% python3 -q
>>> import numpy as np
>>> np.set_printoptions(precision=2, suppress=True, linewidth=140, sign=" ")
>>> def tidy(a):
...     return np.round(a, 2) + 0
... 
>>> data = np.cumsum(np.array([[-4, -3, -4, 0, -3],
...     [-3, -3, -2, 4, 1],
...     [1, -1, 5, 3, 5],
...     [0, 2, -3, -4, -3],
...     [-3, -2, 1, 2, 5],
...     [-3, 0, 5, -5, -5],
...     [0, -3, 0, -4, -5],
...     [-4, 2, 1, 0, -3],
...     [0, 2, 0, 2, 2],
...     [-3, -2, -2, 1, -5],
...     [-2, 2, -2, 4, 0],
...     [0, -5, -3, 2, 4],
...     [4, -3, 2, 5, -4],
...     [3, 2, 2, 1, -3],
...     [-5, 3, -1, 4, 5],
...     [1, -2, 0, -2, 5],
...     [5, 5, 3, 3, 2],
...     [1, -1, -3, -3, 1],
...     [1, -2, -4, 5, 2],
...     [-4, -5, 5, -5, 1],
...     [-1, -5, -1, 5, 3],
...     [-5, 3, -2, 3, -4],
...     [2, 5, 4, -3, -3]]), axis=0)
>>> data
array([[ -4,  -3,  -4,   0,  -3],
       [ -7,  -6,  -6,   4,  -2],
       [ -6,  -7,  -1,   7,   3],
       [ -6,  -5,  -4,   3,   0],
       [ -9,  -7,  -3,   5,   5],
       [-12,  -7,   2,   0,   0],
       [-12, -10,   2,  -4,  -5],
       [-16,  -8,   3,  -4,  -8],
       [-16,  -6,   3,  -2,  -6],
       [-19,  -8,   1,  -1, -11],
       [-21,  -6,  -1,   3, -11],
       [-21, -11,  -4,   5,  -7],
       [-17, -14,  -2,  10, -11],
       [-14, -12,   0,  11, -14],
       [-19,  -9,  -1,  15,  -9],
       [-18, -11,  -1,  13,  -4],
       [-13,  -6,   2,  16,  -2],
       [-12,  -7,  -1,  13,  -1],
       [-11,  -9,  -5,  18,   1],
       [-15, -14,   0,  13,   2],
       [-16, -19,  -1,  18,   5],
       [-21, -16,  -3,  21,   1],
       [-19, -11,   1,  18,  -2]])
>>> def softmax(z):
...     e = np.exp(z - z.max(axis=-1, keepdims=True))
...     return e / e.sum(axis=-1, keepdims=True)
... 
>>> tidy(softmax(data).sum(axis=1))
array([ 1.,  1.,  1.,  1.,  1.,  1.,  1.,  1.,  1.,  1.,  1.,  1.,  1.,  1.,  1.,  1.,  1.,  1.,  1.,  1.,  1.,  1.,  1.])
>>> S = data @ data.T / np.sqrt(5)
>>> softmax(S)[21] @ data
array([-21., -16.,  -3.,  21.,   1.])
>>> left, sv = np.linalg.svd(data)
Traceback (most recent call last):
  File "<python-input-9>", line 1, in <module>
    left, sv = np.linalg.svd(data)
    ^^^^^^^^
ValueError: too many values to unpack (expected 2)
>>> left, sv, Vh = np.linalg.svd(data, full_matrices=False)
>>> tidy(np.abs(Vh[0]))
array([ 0.72,  0.48,  0.04,  0.46,  0.18])
>>> tidy(np.cumsum(sv ** 2) / np.sum(sv ** 2))
array([ 0.83,  0.95,  0.98,  0.99,  1.  ])
>>> tidy(np.sqrt((sv ** 2).sum())), tidy(np.linalg.norm(data))
(np.float64(106.33), np.float64(106.33))
>>> tidy(sv)
array([ 97.12,  36.11,  17.93,  11.98,  10.26])
>>> tidy(left.T @ data @ Vh.T)
array([[ 97.12,   0.  ,   0.  ,   0.  ,   0.  ],
       [  0.  ,  36.11,   0.  ,   0.  ,   0.  ],
       [  0.  ,   0.  ,  17.93,   0.  ,   0.  ],
       [  0.  ,   0.  ,   0.  ,  11.98,   0.  ],
       [  0.  ,   0.  ,   0.  ,   0.  ,  10.26]])
>>> left.shape, sv.shape, Vh.shape
((23, 5), (5,), (5, 5))
>>> np.abs(left[:, 0]).round(6).argmax()
np.int64(21)
>>> d = np.linalg.norm(data[:, None] - data[None], axis=-1)
>>> np.unravel_index(d.round(6).argmax(), d.shape)
(np.int64(0), np.int64(21))
>>> np.flatnonzero(d[16] < d.mean() / 2)
array([ 16,  17])
